In [1]: import numpy as np

In [2]: np.set_printoptions(precision=1, suppress=True, linewidth=160)

In [3]: mat = np.loadtxt("x.csv", delimiter=",")

In [4]: mat
Out[4]: 
array([[-2.,  3.,  2.,  1.,  4.],
       [ 5.,  4.,  2.,  2.,  3.],
       [ 5.,  4.,  2.,  2.,  3.],
       [ 4., -3., -3.,  2.,  0.]])

In [5]: # rows 1 and 2 are equal

In [6]: np.round(np.trace(np.linalg.pinv(mat) @ mat), 1)
Out[6]: np.float64(3.0)

In [7]: print(np.allclose(mat[:-1].T @ np.linalg.lstsq(mat[:-1].T, mat[-1])[0], mat[-1]))
False

In [8]: np.unique(mat.round(6), axis=0).shape
Out[8]: (3, 5)

In [9]: U, sigma, vt = np.linalg.svd(mat)

In [10]: sigma.round(1) + 0
Out[10]: array([11.2,  7.4,  2.8,  0. ])

In [11]: out = U[:, :3] @ np.diag(sigma[:3]) @ vt[:3]

In [12]: print(np.linalg.matrix_rank(out))
3

In [13]: print(out.round(1) + 0)
[[-2.  3.  2.  1.  4.]
 [ 5.  4.  2.  2.  3.]
 [ 5.  4.  2.  2.  3.]
 [ 4. -3. -3.  2.  0.]]

In [14]: np.round(np.abs(mat - out).max(), 1)
Out[14]: np.float64(0.0)

In [15]: print(round(float(np.linalg.norm(mat - out, 2)), 1), round(sigma[3], 1))
0.0 0.0

In [16]: np.linalg.matrix_rank(mat, rtol=0.05)
Out[16]: np.int64(3)

In [17]: out = mat / np.linalg.norm(mat, axis=1, keepdims=True)

In [18]: C2 = out @ out.T

In [19]: C2[0]
Out[19]: array([ 1. ,  0.5,  0.5, -0.6])

In [20]: np.argwhere(np.triu(np.abs(C2) > 0.95, 1))
Out[20]: array([[1, 2]])

In [21]: rng = np.random.default_rng(28)

In [22]: out = mat + rng.integers(-2, 3, (4, 3)) @ rng.integers(-2, 3, (3, 5))

In [23]: print(out)
[[-5.  7.  2.  1.  3.]
 [ 5. 14.  3.  8. -3.]
 [ 0. -2. -3.  0.  8.]
 [ 4. -5.  0. -4.  2.]]

In [24]: print(np.round(np.linalg.svd(out - mat, compute_uv=False), 1) + 0)
[16.8  7.7  5.1  0. ]

In [25]: out - mat
Out[25]: 
array([[-3.,  4.,  0.,  0., -1.],
       [ 0., 10.,  1.,  6., -6.],
       [-5., -6., -5., -2.,  5.],
       [ 0., -2.,  3., -6.,  2.]])

In [26]: np.linalg.norm(mat, axis=0)
Out[26]: array([8.4, 7.1, 4.6, 3.6, 5.8])

In [27]: np.round(np.linalg.norm(mat[0], 1), 1), round(np.linalg.norm(mat[0], np.inf), 1)
Out[27]: (np.float64(12.0), np.float64(4.0))

In [28]: np.linalg.norm(mat, axis=1)
Out[28]: array([5.8, 7.6, 7.6, 6.2])

In [29]: np.linalg.norm(mat, axis=1).argmax()
Out[29]: np.int64(1)

In [30]: t = rng.uniform(0, 2 * np.pi, 17)

In [31]: O, _ = np.linalg.qr(np.array([[0.4, 1.5], [0.7, -0.2], [-0.7, -0.3]]))

In [32]: A = 10 * np.c_[np.cos(t), np.sin(t)] @ O.T

In [33]: A.round(1) + 0
Out[33]: 
array([[-5.7, -5.4,  6.2],
       [ 9.5,  0. , -3. ],
       [ 6.4, -6.8,  3.6],
       [ 2.6,  7. , -6.6],
       [-3.5,  7.7, -5.3],
       [-2.8, -7. ,  6.6],
       [ 5. , -7.4,  4.5],
       [ 9.5,  0.1, -3. ],
       [ 8.2, -5.4,  1.9],
       [-2.4,  7.8, -5.7],
       [ 1.4, -7.9,  6. ],
       [-8.6,  4.9, -1.4],
       [ 4.9,  5.9, -6.4],
       [ 9.7, -2.4, -1. ],
       [-5.4, -5.6,  6.3],
       [-4.6, -6.1,  6.5],
       [-8.3, -2.8,  4.9]])

In [34]: U, sigma, vt = np.linalg.svd(A)

In [35]: np.argmax(sigma[:-1] / (sigma[1:] + 1e-6)) + 1
Out[35]: np.int64(2)

In [36]: sigma.round(1) + 0
Out[36]: array([31.3, 26.9,  0. ])

In [37]: out = U[:, :2] @ np.diag(sigma[:2]) @ vt[:2]

In [38]: print(np.round(np.linalg.norm(A - out) / np.linalg.norm(A), 1))
0.0

In [39]: np.linalg.matrix_rank(A, rtol=0.05)
Out[39]: np.int64(2)

In [40]: out = A / np.linalg.norm(A, axis=1, keepdims=True)

In [41]: C2 = out @ out.T

In [42]: np.linalg.norm(out, axis=1)
Out[42]: array([1., 1., 1., 1., 1., 1., 1., 1., 1., 1., 1., 1., 1., 1., 1., 1., 1.])

In [43]: np.argwhere(np.triu(np.abs(C2) > 0.95, 1))
Out[43]: 
array([[ 0, 12],
       [ 0, 14],
       [ 0, 15],
       [ 1,  7],
       [ 1, 13],
       [ 2,  6],
       [ 2,  8],
       [ 3,  5],
       [ 3, 12],
       [ 3, 14],
       [ 3, 15],
       [ 4,  6],
       [ 4,  9],
       [ 4, 10],
       [ 5, 12],
       [ 5, 14],
       [ 5, 15],
       [ 6,  9],
       [ 7, 13],
       [ 8, 11],
       [ 9, 10],
       [12, 14],
       [12, 15],
       [14, 15]])

In [44]: print((C2 - 2 * np.eye(17)).round(6).argmax(axis=1))
[14  7  6 12  9 15  2  1  2  4  6  4  3  1  0 14  0]

In [45]: np.linalg.cond(A) > 100
Out[45]: np.True_

In [46]: [round(float(x), 1) for x in np.linalg.svd(A, compute_uv=False)[:3]]
Out[46]: [31.3, 26.9, 0.0]

In [47]: cen = A - A.mean(axis=0)

In [48]: vecs = np.linalg.svd(cen)[2][:2]

In [49]: out = cen - cen @ vecs.T @ vecs

In [50]: np.round(np.cov(cen @ vecs.T, rowvar=False), 1) + 0
Out[50]: 
array([[59.4,  0. ],
       [ 0. , 43.2]])

In [51]: M = np.load("block7.npy")

In [52]: M
Out[52]: 
array([[-17.8,   6. ,  -2.5,  17.8,   8.8, -14.8,  21.2,  -6.7, -10.5,  -6. ],
       [ -7.6,   1.8,  -0.5,   7.6,   2.5,  -6.2,   8.2,  -1.1,  -3.7,  -1.8],
       [ -5. ,   1. ,   0. ,   5. ,   1. ,  -4. ,   5.1,   0. ,  -2. ,  -1. ],
       [ -3.7,   0.7,   0.2,   3.7,   0.3,  -2.9,   3.4,   0.4,  -1.2,  -0.7],
       [ -3. ,   0.5,   0.3,   3. ,   0. ,  -2.4,   2.7,   0.6,  -0.8,  -0.5],
       [ -1.6,   0.3,   0.5,   1.6,  -0.5,  -1.3,   1.3,   0.8,   0. ,  -0.3],
       [ -0.3,   0.1,   0.3,   0.3,  -0.5,  -0.3,   0.1,   0.4,   0.3,  -0.1],
       [  0.1,  -0.3,  -0.5,  -0.1,   0.8,   0.2,   0.1,  -0.4,  -0.6,   0.3],
       [  0.2,  -0.7,  -0.9,  -0.2,   1.3,   0.3,   0.1,  -0.6,  -1. ,   0.7],
       [  0.7,  -3.7,  -3.2,  -0.7,   4.2,   1.4,  -0.4,  -0.4,  -3.3,   3.7],
       [  0.9,  -4.5,  -3.7,  -0.9,   4.7,   1.8,  -0.8,  -0.2,  -3.7,   4.5],
       [  1.5,  -6.8,  -4.9,  -1.5,   5.9,   2.8,  -1.9,   0.7,  -4.7,   6.8],
       [  1.7,  -7.4,  -5.2,  -1.7,   6.1,   3.1,  -2.2,   1. ,  -4.9,   7.4],
       [  2.8, -10.5,  -6.6,  -2.8,   7.2,   4.7,  -4.1,   2.5,  -5.9,  10.5],
       [  3.2, -11.4,  -7. ,  -3.2,   7.5,   5.2,  -4.7,   3. ,  -6.1,  11.4],
       [  5.8, -17.3,  -9.2,  -5.8,   8.9,   8.7,  -9. ,   6.4,  -7.2,  17.3]])

In [53]: np.round(np.linalg.norm(M) ** 2 / np.linalg.norm(M, 2) ** 2, 1)
Out[53]: np.float64(1.5)

In [54]: round(np.linalg.norm(M, 1), 1), np.round(np.linalg.norm(M, np.inf), 1)
Out[54]: (np.float64(73.0), np.float64(112.1))

In [55]: print(round(float(np.linalg.norm(M, "nuc")), 1))
100.7

In [56]: out = M + rng.integers(-2, 3, (16, 8)) @ rng.integers(-2, 3, (8, 10))

In [57]: print(out)
[[-26.8   0.   -7.5   8.8  13.8  -8.8  20.2  -3.7 -14.5 -17. ]
 [-12.6   1.8   6.5   2.6  -2.5   0.8  11.2  -6.1  -0.7  -6.8]
 [ -7.    2.  -13.    8.    2.   -8.    2.1   2.    2.    5. ]
 [ -1.7   1.7  -8.8   3.7  -2.7  -8.9  -2.6   5.4   1.8   7.3]
 [ -8.   -3.5 -11.7   3.   -2.   -1.4   9.7  -5.4   0.2   5.5]
 [ -4.6   7.3 -11.5   6.6   5.5  -2.3  -5.7   6.8   6.   -1.3]
 [ -2.3   7.1  -5.7   0.3   1.5   4.7   4.1   3.4   2.3  -6.1]
 [ -3.9  -1.3  -4.5  -0.1  -1.2   5.2  -8.9  -5.4   0.4   7.3]
 [  0.2   0.3  -2.9   4.8   3.3   2.3   3.1  -2.6   6.    1.7]
 [  1.7  -3.7   6.8   0.3   0.2  -0.6   1.6  -5.4  -3.3   4.7]
 [  1.9   0.5  -7.7   8.1   4.7  -9.2  -5.8  -0.2   1.3  12.5]
 [ -2.5  -5.8  -5.9   6.5   8.9   3.8   7.1  -8.3  -0.7   6.8]
 [  0.7 -14.4 -11.2  -5.7   6.1   6.1  -4.2   2.   -3.9  10.4]
 [  6.8 -18.5  -5.6  -6.8   2.2   4.7 -11.1   0.5 -10.9  21.5]
 [  3.2 -10.4 -10.    0.8  12.5   6.2 -12.7   4.   -6.1  13.4]
 [ -2.2 -20.3 -22.2  -7.8  11.9  17.7 -14.    3.4  -7.2  19.3]]

In [58]: np.linalg.matrix_rank(out - M, tol=1e-8)
Out[58]: np.int64(8)

In [59]: labels = rng.integers(0, 2, 12)

In [60]: data = (labels[:, None] == labels) * -1 + np.eye(12)

In [61]: data
Out[61]: 
array([[ 0.,  0., -1.,  0.,  0.,  0., -1.,  0., -1.,  0.,  0., -1.],
       [ 0.,  0.,  0., -1., -1., -1.,  0., -1.,  0., -1., -1.,  0.],
       [-1.,  0.,  0.,  0.,  0.,  0., -1.,  0., -1.,  0.,  0., -1.],
       [ 0., -1.,  0.,  0., -1., -1.,  0., -1.,  0., -1., -1.,  0.],
       [ 0., -1.,  0., -1.,  0., -1.,  0., -1.,  0., -1., -1.,  0.],
       [ 0., -1.,  0., -1., -1.,  0.,  0., -1.,  0., -1., -1.,  0.],
       [-1.,  0., -1.,  0.,  0.,  0.,  0.,  0., -1.,  0.,  0., -1.],
       [ 0., -1.,  0., -1., -1., -1.,  0.,  0.,  0., -1., -1.,  0.],
       [-1.,  0., -1.,  0.,  0.,  0., -1.,  0.,  0.,  0.,  0., -1.],
       [ 0., -1.,  0., -1., -1., -1.,  0., -1.,  0.,  0., -1.,  0.],
       [ 0., -1.,  0., -1., -1., -1.,  0., -1.,  0., -1.,  0.,  0.],
       [-1.,  0., -1.,  0.,  0.,  0., -1.,  0., -1.,  0.,  0.,  0.]])

In [62]: # splits into 2 blocks

In [63]: t3 = np.stack([data, 2 * data, data[::-1]])

In [64]: np.einsum("bij,cij->bc", t3, t3)
Out[64]: 
array([[ 62., 124.,  26.],
       [124., 248.,  52.],
       [ 26.,  52.,  62.]])

In [65]: t3.sum(axis=0)
Out[65]: 
array([[-1.,  0., -4.,  0.,  0.,  0., -4.,  0., -4.,  0.,  0., -3.],
       [ 0., -1.,  0., -4., -4., -4.,  0., -4.,  0., -4., -3.,  0.],
       [-3., -1.,  0., -1., -1., -1., -3., -1., -3.,  0., -1., -3.],
       [-1., -3., -1.,  0., -3., -3., -1., -3.,  0., -3., -3., -1.],
       [ 0., -4.,  0., -4., -1., -4.,  0., -3.,  0., -4., -4.,  0.],
       [-1., -3., -1., -3., -3.,  0.,  0., -3., -1., -3., -3., -1.],
       [-3., -1., -3., -1., -1.,  0.,  0., -1., -3., -1., -1., -3.],
       [ 0., -4.,  0., -4., -3., -4.,  0., -1.,  0., -4., -4.,  0.],
       [-3., -1., -3.,  0., -1., -1., -3., -1.,  0., -1., -1., -3.],
       [-1., -3.,  0., -3., -3., -3., -1., -3., -1.,  0., -3., -1.],
       [ 0., -3.,  0., -4., -4., -4.,  0., -4.,  0., -4., -1.,  0.],
       [-3.,  0., -4.,  0.,  0.,  0., -4.,  0., -4.,  0.,  0., -1.]])

In [66]: np.linalg.matrix_rank(t3.reshape(3, -1))
Out[66]: np.int64(2)

In [67]: (t3 @ data.T).shape
Out[67]: (3, 12, 12)

In [68]: J = np.load("test18.npy")

In [69]: J
Out[69]: 
array([[  1.2,   4.8,  -3. , -12.2,  -8.4,  13. , -17.9],
       [  5.9,  -6.7,  -5.7,  -2.2,   3. ,  -3.2,  -5.7],
       [ -8.1,  -0.6,   8.4,   1.3,   3.3,   3.3,   7.8],
       [ 16.8,   7.3,  -1.3,  13. ,   5.4,  -5.5,  -1.9],
       [ -2.6,  -6.7,  -2.5,  -1.1,  -0.8,  -3.6,   5.8],
       [  9.6,  12.5,  -2.7,   2.1,  -1.7,   0.4,  -2.5],
       [  1.3,  -2.6,  -4.7,   5.6,   3.9,  -7.2,   5.6],
       [  5.6,   3.2,   3.3,   3.3,  -3.6,  -4.8,  -2.6],
       [  8. ,  -2.3,   0.8,   1.9,   0.1,  -2.4,  -5.3],
       [ -1.4,  -3.6,   0. ,  -0.4,   1.3,   0.4,  -2. ],
       [ -5.9,   5.6,   7. ,   6.5,  -0.2,  -0.5,  11.7],
       [  5.6,  -4.4,  -2.1,  12.8,   8. , -12.5,  12.3]])

In [70]: round(float(np.linalg.norm(J, 2)), 1)
Out[70]: 40.8

In [71]: round(np.linalg.norm(J, 1), 1), np.round(np.linalg.norm(J, np.inf), 1)
Out[71]: (np.float64(81.1), np.float64(60.5))

In [72]: np.linalg.norm(J, axis=1).argmax()
Out[72]: np.int64(0)

In [73]: np.round(np.linalg.norm(J[8] - J[7]), 1)
Out[73]: np.float64(8.4)

In [74]: arr = np.load("a.npy")

In [75]: arr
Out[75]: 
array([[ 5,  0,  0,  0,  0,  0,  0,  0,  4, 12,  0, 19],
       [ 6,  2,  3,  2,  0,  3,  0,  0,  7,  6,  0,  6],
       [ 7,  5,  0,  1,  0,  4,  0,  0, 12, 11,  3, 16],
       [ 6,  0,  4,  0,  0,  0,  0, 12,  0,  0,  0, 12],
       [18,  0,  9, 11,  0,  9,  0,  0,  7,  0, 12, 15],
       [ 0,  0,  0,  0,  0,  0,  0,  0,  3, 13,  2, 23],
       [ 0,  2,  0,  0,  3,  0,  0,  0,  0, 12, 10, 18],
       [ 2,  0,  0,  0,  0,  0,  0,  0,  0,  4,  6, 26],
       [13,  0,  8, 10,  0,  6,  0,  0,  6,  0, 17, 19],
       [ 0,  0,  0,  0,  4,  0,  0,  3,  0, 17,  0, 14],
       [ 7,  5,  0,  1,  0,  4,  0,  0, 12, 11,  3, 16],
       [ 3,  0,  0,  0,  0,  0,  0,  3,  0,  8,  0, 19],
       [11,  0,  0,  0,  0,  2,  0,  3,  1,  9,  0, 18],
       [ 0,  0,  0,  0,  5,  0,  0,  9,  0, 14,  0,  7],
       [ 8,  0,  4,  4,  0,  2,  0,  0,  4,  0, 16, 26],
       [13,  0,  1,  0,  0,  6,  0,  0,  9,  8,  0, 15],
       [ 0,  0,  3,  0,  0,  0,  0,  0,  0,  0, 18, 24],
       [ 0,  0,  0,  0,  0,  0,  0,  0,  1, 15,  0, 13],
       [10,  0,  0,  0,  0,  1,  0,  0,  0,  5,  0, 25]])

In [76]: U, sigma, vt = np.linalg.svd(arr)

In [77]: np.argmax(sigma[:-1] / (sigma[1:] + 1e-6)) + 1
Out[77]: np.int64(11)

In [78]: sigma.round(1) + 0
Out[78]: array([94. , 38.5, 28.3, 18.9, 16.4, 10.9,  6.2,  3.8,  3.1,  2.3,  2.1,  0. ])

In [79]: out = U[:, :11] @ np.diag(sigma[:11]) @ vt[:11]

In [80]: np.round(np.linalg.norm(arr - out, 2), 1), round(float(sigma[11]), 1)
Out[80]: (np.float64(0.0), 0.0)

In [81]: print(round(np.linalg.norm(arr - out) / np.linalg.norm(arr), 1))
0.0

In [82]: np.linalg.matrix_rank(out)
Out[82]: np.int64(11)

In [83]: cen = A - A.mean(axis=0)

In [84]: U, sigma, vt = np.linalg.svd(cen, full_matrices=False)

In [85]: print(sigma.round(1) + 0)
[30.8 26.3  0. ]

In [86]: vt[0] * np.sign(vt[0, np.abs(vt[0]).argmax()])
Out[86]: array([ 0.3,  0.7, -0.7])

In [87]: np.linalg.matrix_rank(cen)
Out[87]: np.int64(2)

In [88]: (np.sign(U[:, 0]) == np.sign(U[0, 0])).astype(int)
Out[88]: array([1, 0, 1, 0, 0, 1, 1, 0, 1, 0, 1, 0, 0, 0, 1, 1, 1])

In [89]: print(round(float((sigma ** 2).sum() ** 2 / (sigma ** 4).sum()), 1))
2.0
